% ipython --no-banner

In [1]: import numpy as np

In [2]: np.set_printoptions(precision=1, suppress=True, linewidth=120, sign=" ")

In [3]: J = np.loadtxt("data.csv", delimiter=",")

In [4]: J.round(1) + 0
Out[4]: 
array([[-12.1, -12.7,   7.6,  15. ,   8.6],
       [ -5.2,  -4.4,   4.6,   8.6,   2.5],
       [ -3.9,  -3. ,   4. ,   7.3,   1.5],
       [ -2. ,  -1. ,   3. ,   5. ,   0. ],
       [  0.1,   0.2,   0.4,   0.3,  -0.4],
       [  0. ,   0.1,   0.1,   0.1,  -0.1],
       [  0. ,   0. ,   0.1,   0. ,  -0.1],
       [  0. ,   0. ,   0. ,   0. ,   0. ],
       [ -0.2,  -0.3,  -0.5,  -0.3,   0.5],
       [ -0.4,  -0.6,  -1.1,  -0.5,   1. ],
       [ -0.5,  -0.3,  -3.1,  -0.8,   1.9],
       [  4.9,  10.7, -12.5,  -2.4,  -1.5],
       [  5.2,  11.3, -12.8,  -2.5,  -1.8],
       [  9. ,  18.1, -16.9,  -3.7,  -5.1]])

In [5]: # null space of dimension 2

In [6]: np.linalg.matrix_rank(J, rtol=0.1)
Out[6]: np.int64(3)

In [7]: round(float(np.linalg.norm(J, 2) / np.linalg.norm(J)), 1)
Out[7]: 0.9

In [8]: [round(float(x), 1) for x in np.linalg.svd(J, compute_uv=False)[:3]]
Out[8]: [45.2, 15.7, 6.5]

In [9]: np.linalg.lstsq(J[:-1].T, J[-1])[2]
Out[9]: np.int32(3)

In [10]: np.unique(J.round(6), axis=0).shape
Out[10]: (14, 5)

In [11]: def softmax(z):
    ...:     e = np.exp(z - z.max(axis=-1, keepdims=True))
    ...:     return e / e.sum(axis=-1, keepdims=True)
    ...: 

In [12]: softmax(J).sum(axis=1)
Out[12]: array([ 1.,  1.,  1.,  1.,  1.,  1.,  1.,  1.,  1.,  1.,  1.,  1.,  1.,  1.])

In [13]: att = J @ J.T / np.sqrt(5)

In [14]: softmax(att)[1] @ J
Out[14]: array([-12.1, -12.7,   7.6,  15. ,   8.6])

In [15]: softmax(att).round(6).argmax(axis=1)
Out[15]: array([  0,   0,   0,   0,   3,   3,   3,   3,  10,  10,  13,  13,  13,  13])
